>>> import numpy as np
>>> import numpy.linalg as la
>>> np.set_printoptions(precision=1, suppress=True, linewidth=140)
>>> def tidy(a):
...     return np.round(a, 1) + 0
... 
>>> W0 = np.load("mat.npy")
>>> W0
array([[ 0.1, -1. , -1. , -3. ,  2. ,  2. , -2. ,  2. ,  1. ],
       [-1. ,  0.1,  2. ,  1. , -2. ,  1. ,  3. ,  3. ,  2. ],
       [ 1. ,  1. , -0.9,  3. ,  1. , -2. ,  1. ,  1. , -3. ],
       [-2. , -2. ,  2. , -1.9, -2. ,  1. , -1. ,  1. , -3. ],
       [-3. ,  3. ,  0. , -3. , -2.9, -2. ,  1. , -1. ,  1. ],
       [ 1. , -1. ,  2. ,  3. ,  1. , -2.9, -3. ,  0. , -3. ],
       [-2. , -2. ,  3. ,  1. ,  1. , -1. ,  2.1, -2. ,  1. ],
       [-3. ,  1. , -2. ,  0. ,  3. ,  3. ,  1. ,  0.1,  3. ],
       [ 0. , -1. , -1. , -3. ,  2. ,  2. , -2. ,  2. ,  1.1]])
>>> [round(float(x), 1) for x in la.svd(W0, compute_uv=False)[:3]]
[10.2, 8.3, 6.9]
>>> np.argsort(-la.norm(W0, axis=0).round(6), kind="stable")[:3]
array([3, 8, 4])
>>> print(la.cond(W0) > 100)
True
>>> round(np.log10(la.cond(W0)))
2
>>> feats = np.loadtxt("arr.csv", delimiter=",")
>>> tidy(feats)
array([[ 0.2, -0.3, -2.4, -0.7,  1.1,  0.7, -0.5],
       [ 0.4, -0.2,  0.2, -0.5,  0. , -0.5,  0.6],
       [ 1.3, -0.6,  0.9, -1.8, -0.2, -1.8,  2.3],
       [ 0.9, -0.2,  2.4, -1. , -0.9, -1.9,  2.2],
       [ 0.6, -0.7, -3.5, -1.4,  1.6,  0.7, -0.2],
       [ 0.5, -0.4, -1.1, -0.9,  0.6, -0.1,  0.4],
       [ 0.8, -0.6, -1.3, -1.4,  0.7, -0.4,  0.8],
       [ 0.4,  0.1,  3.3, -0.2, -1.4, -1.7,  1.7]])
>>> x = np.array([-1, 1, -1, -1, 0, 2, -1])
>>> la.norm(feats @ x) <= la.norm(feats, 2) * la.norm(x) + 1e-9
np.True_
>>> tidy(np.einsum("ij,j->i", feats, x))
array([ 4.4, -1.8, -6.8, -8.5,  5.2,  0.6, -0.2, -8.7])
>>> print(tidy((feats * x).sum(axis=1)))
[ 4.4 -1.8 -6.8 -8.5  5.2  0.6 -0.2 -8.7]
>>> tidy(feats @ np.eye(7)[3])
array([-0.7, -0.5, -1.8, -1. , -1.4, -0.9, -1.4, -0.2])
>>> tidy(feats * x)
array([[-0.2, -0.3,  2.4,  0.7,  0. ,  1.4,  0.5],
       [-0.4, -0.2, -0.2,  0.5,  0. , -0.9, -0.6],
       [-1.3, -0.6, -0.9,  1.8,  0. , -3.6, -2.3],
       [-0.9, -0.2, -2.4,  1. ,  0. , -3.8, -2.2],
       [-0.6, -0.7,  3.5,  1.4,  0. ,  1.3,  0.2],
       [-0.5, -0.4,  1.1,  0.9,  0. , -0.2, -0.4],
       [-0.8, -0.6,  1.3,  1.4,  0. , -0.8, -0.8],
       [-0.4,  0.1, -3.3,  0.2,  0. , -3.4, -1.7]])
>>> U, sv, vt = la.svd(feats)
>>> np.argmax(sv[:-1] / (sv[1:] + 1e-6)) + 1
np.int64(2)
>>> other = U[:, :2] @ np.diag(sv[:2]) @ vt[:2]
>>> tidy(la.norm(feats - other, 2)), tidy(sv[2])
(np.float64(0.0), np.float64(0.0))
>>> tidy(np.abs(feats - other).max())
np.float64(0.0)
>>> tidy(other)
array([[ 0.2, -0.3, -2.4, -0.7,  1.1,  0.7, -0.5],
       [ 0.4, -0.2,  0.2, -0.5,  0. , -0.5,  0.6],
       [ 1.3, -0.6,  0.9, -1.8, -0.1, -1.8,  2.3],
       [ 0.9, -0.2,  2.4, -1. , -0.9, -1.9,  2.1],
       [ 0.6, -0.7, -3.5, -1.4,  1.6,  0.7, -0.2],
       [ 0.5, -0.4, -1.1, -0.9,  0.6, -0.1,  0.4],
       [ 0.8, -0.6, -1.3, -1.4,  0.7, -0.4,  0.8],
       [ 0.4,  0.1,  3.3, -0.2, -1.3, -1.7,  1.7]])
>>> la.matrix_rank(feats, rtol=0.05)
np.int64(2)
>>> la.matrix_rank(other)
np.int64(2)
>>> tidy(la.norm(feats - other) / la.norm(feats))
np.float64(0.0)
>>> other = feats / np.sqrt((feats ** 2).mean(axis=1, keepdims=True))
>>> la.matrix_rank(feats - feats.mean(axis=1, keepdims=True))
np.int64(2)
>>> tidy(other[6])
array([ 0.9, -0.6, -1.4, -1.5,  0.8, -0.4,  0.9])
>>> print(tidy(la.norm(other, axis=1)))
[2.6 2.6 2.6 2.6 2.6 2.6 2.6 2.6]
>>> la.matrix_rank(other) == la.matrix_rank(feats)
np.True_
>>> rng = np.random.default_rng(826287)
>>> other = feats + rng.integers(-2, 3, (8, 2)) @ rng.integers(-2, 3, (2, 7))
>>> tidy(other)
array([[ 4.2, -2.3, -6.4,  1.3,  5.1,  0.7, -0.5],
       [ 2.4, -1.2, -1.8,  0.5,  2. , -0.5,  0.6],
       [ 5.3, -0.6, -2.1, -2.8,  1.8, -0.8,  4.3],
       [-5.1,  0.8,  7.4, -1. , -4.9, -2.9,  0.1],
       [ 0.6, -2.7, -4.5,  1.6,  3.6, -0.3, -2.2],
       [-1.5,  0.6,  0.9, -1.9, -1.4, -0.1,  0.4],
       [ 0.8, -2.6, -2.3,  1.6,  2.7, -1.4, -1.2],
       [-1.6,  1.1,  5.3, -1.2, -3.4, -1.7,  1.7]])
>>> np.abs(other - feats).sum(axis=1)
array([16.,  8., 13., 19., 11.,  8., 11.,  8.])
>>> U, sv, vt = la.svd(feats, full_matrices=False)
>>> tidy(U.T @ feats @ vt.T)
array([[7.8, 0. , 0. , 0. , 0. , 0. , 0. ],
       [0. , 5.2, 0. , 0. , 0. , 0. , 0. ],
       [0. , 0. , 0. , 0. , 0. , 0. , 0. ],
       [0. , 0. , 0. , 0. , 0. , 0. , 0. ],
       [0. , 0. , 0. , 0. , 0. , 0. , 0. ],
       [0. , 0. , 0. , 0. , 0. , 0. , 0. ],
       [0. , 0. , 0. , 0. , 0. , 0. , 0. ]])
>>> np.allclose(U * sv @ vt, feats)
True
>>> (sv > 1e-8).sum()
np.int64(2)
>>> tidy(sv)
array([7.8, 5.2, 0. , 0. , 0. , 0. , 0. ])
>>> np.abs(U[:, 0]).round(6).argmax()
np.int64(7)
>>> print(tidy(np.sqrt((sv ** 2).sum())), tidy(la.norm(feats)))
9.3 9.3
>>> data = np.loadtxt("block12.csv", delimiter=",")
>>> print(data)
[[ -3.   3.   3.  -2.   2.  -1.   2.]
 [ -5.   6.   4.  -3.   1.   1.   4.]
 [ -3.   6.   5.   0.  -1.   0.   5.]
 [ -2.   7.   8.  -3.  -4.   0.   4.]
 [ -4.   5.   7.   0.  -6.   3.   7.]
 [ -7.   2.   6.   0.  -5.   3.   8.]
 [ -8.   0.   7.  -3.  -5.   6.   7.]
 [-10.  -1.   7.   0.  -4.   8.   7.]
 [ -7.  -4.  10.  -2.  -4.   9.   9.]
 [ -6.  -1.  10.  -4.  -3.   7.  12.]
 [ -3.   1.   8.  -2.   0.  10.  15.]]
>>> other = np.c_[data[:, :3] @ np.array([[1, 0, -3], [-3, 2, -1], [-2, -3, 2]]), np.array([2, 2, 0, 1, 1, 0, 1, 2, 2, 0, 1])]
>>> other
array([[-18.,  -3.,  12.,   2.],
       [-31.,   0.,  17.,   2.],
       [-31.,  -3.,  13.,   0.],
       [-39., -10.,  15.,   1.],
       [-33., -11.,  21.,   1.],
       [-25., -14.,  31.,   0.],
       [-22., -21.,  38.,   1.],
       [-21., -23.,  45.,   2.],
       [-15., -38.,  45.,   2.],
       [-23., -32.,  39.,   0.],
       [-22., -22.,  24.,   1.]])
>>> tidy(la.lstsq(data, other[:, 0])[0])
array([ 1., -3., -2.,  0.,  0.,  0.,  0.])
>>> hat = data @ la.solve(data.T @ data, data.T)
>>> tidy(hat)
array([[ 0.5,  0.3,  0.2,  0. , -0.2,  0.1, -0.1,  0. ,  0.1,  0.2, -0.1],
       [ 0.3,  0.6,  0.1,  0.1, -0.1, -0.1,  0.2,  0.1, -0.2,  0. ,  0.1],
       [ 0.2,  0.1,  0.5,  0.1,  0.2,  0.2, -0.3,  0.1,  0. , -0.1,  0.1],
       [ 0. ,  0.1,  0.1,  0.7,  0.3, -0.2,  0.1, -0.2,  0.1,  0.1, -0.1],
       [-0.2, -0.1,  0.2,  0.3,  0.5,  0.2,  0.1,  0.1, -0.1, -0.1,  0.1],
       [ 0.1, -0.1,  0.2, -0.2,  0.2,  0.7,  0.1,  0. , -0.1,  0.2, -0.1],
       [-0.1,  0.2, -0.3,  0.1,  0.1,  0.1,  0.6,  0.1,  0. ,  0.2, -0.1],
       [ 0. ,  0.1,  0.1, -0.2,  0.1,  0. ,  0.1,  0.7,  0.3, -0.2,  0. ],
       [ 0.1, -0.2,  0. ,  0.1, -0.1, -0.1,  0. ,  0.3,  0.7,  0.2,  0. ],
       [ 0.2,  0. , -0.1,  0.1, -0.1,  0.2,  0.2, -0.2,  0.2,  0.6,  0.1],
       [-0.1,  0.1,  0.1, -0.1,  0.1, -0.1, -0.1,  0. ,  0. ,  0.1,  0.9]])
>>> np.allclose(hat @ hat, hat)
True
>>> np.trace(hat)
np.float64(7.0)
>>> print(la.matrix_rank(np.eye(11) - hat))
4
>>> M = np.array([[-0.4, 1.5, 0.2, -0.1, 0.9, 0.3],
...     [-1.2, 0.3, 0.6, -0.6, -0.5, 0.4],
...     [-1.9, -1.5, -0.2, 0.5, 0.9, 2.1],
...     [-0.9, 1.3, -0.1, 1.8, 0.5, 1.8],
...     [-0.2, 0.7, -0.1, 0.3, 0.2, -0.3],
...     [2.1, 1.1, 1.0, 0.1, -0.4, -0.1]])
>>> M
array([[-0.4,  1.5,  0.2, -0.1,  0.9,  0.3],
       [-1.2,  0.3,  0.6, -0.6, -0.5,  0.4],
       [-1.9, -1.5, -0.2,  0.5,  0.9,  2.1],
       [-0.9,  1.3, -0.1,  1.8,  0.5,  1.8],
       [-0.2,  0.7, -0.1,  0.3,  0.2, -0.3],
       [ 2.1,  1.1,  1. ,  0.1, -0.4, -0.1]])
>>> O, vecs = la.qr(M[:, :1])[0], la.qr(M[:, 1:])[0]
>>> sv = la.svd(O.T @ vecs, compute_uv=False)
>>> tidy(np.degrees(np.arccos(sv.clip(0, 1))))
array([14.3])
>>> x = np.array([1, 2, 2, 2, 2, 3])
>>> rhs = M @ x
>>> coef, lr = np.zeros(6), 1 / la.norm(M, 2) ** 2
>>> for i in range(8):
...     coef -= lr * M.T @ (M @ coef - rhs)
...     if i % 2 == 0: print(i, round(la.norm(M @ coef - rhs), 1))
... 
0 6.9
2 2.9
4 2.0
6 1.6
>>> print(tidy(coef))
[0.6 2.4 1.  2.1 1.1 2.8]
>>> tidy(la.cond(M))
np.float64(25.7)
>>> u = np.array([0, -2, 2])
>>> tidy(np.convolve(M[2], u))
array([ 0. ,  3.8, -0.8, -2.6, -1.4, -0.8, -2.4,  4.2])
>>> tidy(np.cross(M[2, :3], M[1, :3]))
array([-0.8,  1.4, -2.4])
>>> tidy(np.correlate(M[2], M[1], "full"))
array([-0.8,  0.3,  1.8,  0.1, -1.2,  1.8,  0.4, -0.3,  0.9, -0.5, -2.5])
>>> m1 = np.load("out9.npy")
>>> tidy(m1)
array([[ 0. ,  0.1,  0.1, -0.1, -0.1,  0. ,  0. ,  0. ,  0. , -0.1],
       [ 0.1,  0.2,  0.2, -0.2, -0.1,  0.1,  0. ,  0.1,  0. , -0.2],
       [ 0.1,  0.2,  0.2, -0.2, -0.1,  0.1,  0. ,  0.1,  0. , -0.2],
       [-0.1, -0.2, -0.2,  0.2,  0.1, -0.1,  0. , -0.1,  0. ,  0.2],
       [-0.1, -0.1, -0.1,  0.1,  0.1, -0.1,  0. , -0.1,  0. ,  0.1],
       [ 0. ,  0.1,  0.1, -0.1, -0.1,  0. ,  0. ,  0. ,  0. , -0.1],
       [ 0. ,  0. ,  0. ,  0. ,  0. ,  0. ,  0. ,  0. ,  0. ,  0. ],
       [ 0. ,  0.1,  0.1, -0.1, -0.1,  0. ,  0. ,  0. ,  0. , -0.1],
       [ 0. ,  0. ,  0. ,  0. ,  0. ,  0. ,  0. ,  0. ,  0. ,  0. ],
       [-0.1, -0.2, -0.2,  0.2,  0.1, -0.1,  0. , -0.1,  0. ,  0.2]])
>>> U, sv, vt = la.svd(m1)
>>> print(tidy(sv))
[1. 0. 0. 0. 0. 0. 0. 0. 0. 0.]
>>> other = U[:, :1] @ np.diag(sv[:1]) @ vt[:1]
>>> tidy(la.norm(m1 - other, 2)), tidy(sv[1])
(np.float64(0.0), np.float64(0.0))
>>> x = np.array([-1, 0, 1, 1, 4, 5, 1, 2, 1, 5])
>>> np.trace(m1)
np.float64(1.0)
>>> arr = np.load("data.npy")
>>> arr
array([[ 0,  0,  0,  0,  0,  0],
       [ 5,  0,  3,  4,  2,  2],
       [ 8,  6,  7, 10,  6,  8],
       [ 9,  8, 11, 11, 10,  7],
       [ 4, 10, 12, 11, 10,  9],
       [ 6,  3,  8,  6,  5,  4],
       [ 8,  7, 10, 13,  9,  9],
       [ 5,  2,  7,  8,  4,  6],
       [11,  4, 12, 11,  6,  9],
       [ 0,  0,  0,  0,  0,  0],
       [ 0,  0,  0,  0,  0,  0],
       [ 3,  7,  7,  9,  7,  7],
       [ 3,  8,  7,  5,  3,  7],
       [ 0,  2,  4,  4,  2,  4],
       [ 5, 10,  5,  8,  5,  8],
       [ 5,  1,  4,  5,  1,  5],
       [ 7,  5,  5,  7,  2,  7],
       [ 0,  0,  0,  0,  0,  0],
       [ 0,  0,  0,  0,  0,  0],
       [ 5,  1,  4,  5,  1,  5],
       [ 1,  5,  9,  6,  5,  6],
       [ 5,  3,  8,  9,  3,  9],
       [ 3,  7,  7,  9,  7,  7],
       [ 2,  5,  2,  3,  0,  5],
       [10,  3, 11, 13,  5, 11],
       [ 7,  6,  6,  8,  1, 10],
       [ 0,  0,  0,  0,  0,  0],
       [ 0,  2,  4,  4,  2,  4],
       [ 3,  5,  3,  5,  5,  3],
       [ 5,  3,  8,  9,  3,  9],
       [ 5,  1,  4,  5,  1,  5],
       [ 3,  5,  3,  5,  5,  3],
       [10, 11,  9, 13,  6, 13],
       [ 6,  6, 13, 11,  6, 11],
       [ 2,  5,  2,  3,  0,  5],
       [ 5, 10,  5,  8,  5,  8],
       [ 0,  0,  0,  0,  0,  0]])
>>> z = arr[:, 2] > np.median(arr[:, 2])
>>> u = arr[z].mean(axis=0) - arr[~z].mean(axis=0)
>>> ((arr - arr.mean(axis=0)) @ u > 0).astype(int)
array([0, 0, 1, 1, 1, 1, 1, 1, 1, 0, 0, 1, 1, 0, 1, 0, 1, 0, 0, 0, 1, 1, 1, 0, 1, 1, 0, 0, 0, 1, 0, 0, 1, 1, 0, 1, 0])
>>> Xs = arr - arr.mean(axis=0)
>>> vecs = la.svd(Xs)[2][:5]
>>> other = Xs - Xs @ vecs.T @ vecs
>>> tidy(la.norm(other) / la.norm(Xs))
np.float64(0.0)
>>> print(tidy((Xs @ vecs.T).std(axis=0)))
[7.8 2.5 2.  1.5 0.9]
>>> print(tidy(np.cov(Xs @ vecs.T, rowvar=False)))
[[62.   0.   0.   0.   0. ]
 [ 0.   6.5  0.   0.   0. ]
 [ 0.   0.   4.1  0.   0. ]
 [ 0.   0.   0.   2.4  0. ]
 [ 0.   0.   0.   0.   0.8]]
>>> x = np.array([-2, -1, -1, -1, 1, -2])
>>> rhs = arr @ x
>>> print(rhs)
[  0 -19 -49 -52 -49 -32 -55 -35 -61   0   0 -36 -37 -16 -44 -29 -43   0   0 -29 -29 -45 -36 -24 -64 -53   0 -16 -20 -45 -29 -20 -73 -58
 -24 -44   0]
>>> tidy(la.lstsq(arr, rhs)[0])
array([-2., -1., -1., -1.,  1., -2.])
>>> tidy(la.pinv(arr) @ arr)
array([[1., 0., 0., 0., 0., 0.],
       [0., 1., 0., 0., 0., 0.],
       [0., 0., 1., 0., 0., 0.],
       [0., 0., 0., 1., 0., 0.],
       [0., 0., 0., 0., 1., 0.],
       [0., 0., 0., 0., 0., 1.]])
>>> rhs = rhs + 0.1 * rng.normal(size=37)
>>> print(tidy(rhs))
[ -0.1 -19.2 -48.9 -51.9 -48.9 -31.9 -55.1 -34.9 -61.    0.    0.1 -36.1 -36.9 -15.9 -44.1 -28.9 -43.   -0.1   0.1 -29.1 -29.2 -44.7 -36.
 -24.  -64.1 -53.    0.  -15.9 -19.9 -44.9 -29.1 -20.  -72.8 -58.  -24.  -44.2   0. ]
>>> coef, *_ = la.lstsq(arr, rhs)
>>> tidy(coef)
array([-2. , -1.1, -1. , -1.1,  1.1, -1.9])
>>> coef.round()
array([-2., -1., -1., -1.,  1., -2.])
>>> tidy(la.norm(rhs - arr @ coef))
np.float64(0.6)
>>> [round(float(la.norm(la.solve(arr.T @ arr + lam * np.eye(6), arr.T @ rhs))), 2) for lam in (0, 1, 10, 100)]
[3.48, 3.45, 3.35, 2.91]
>>> tidy(arr.T @ (rhs - arr @ coef))
array([0., 0., 0., 0., 0., 0.])
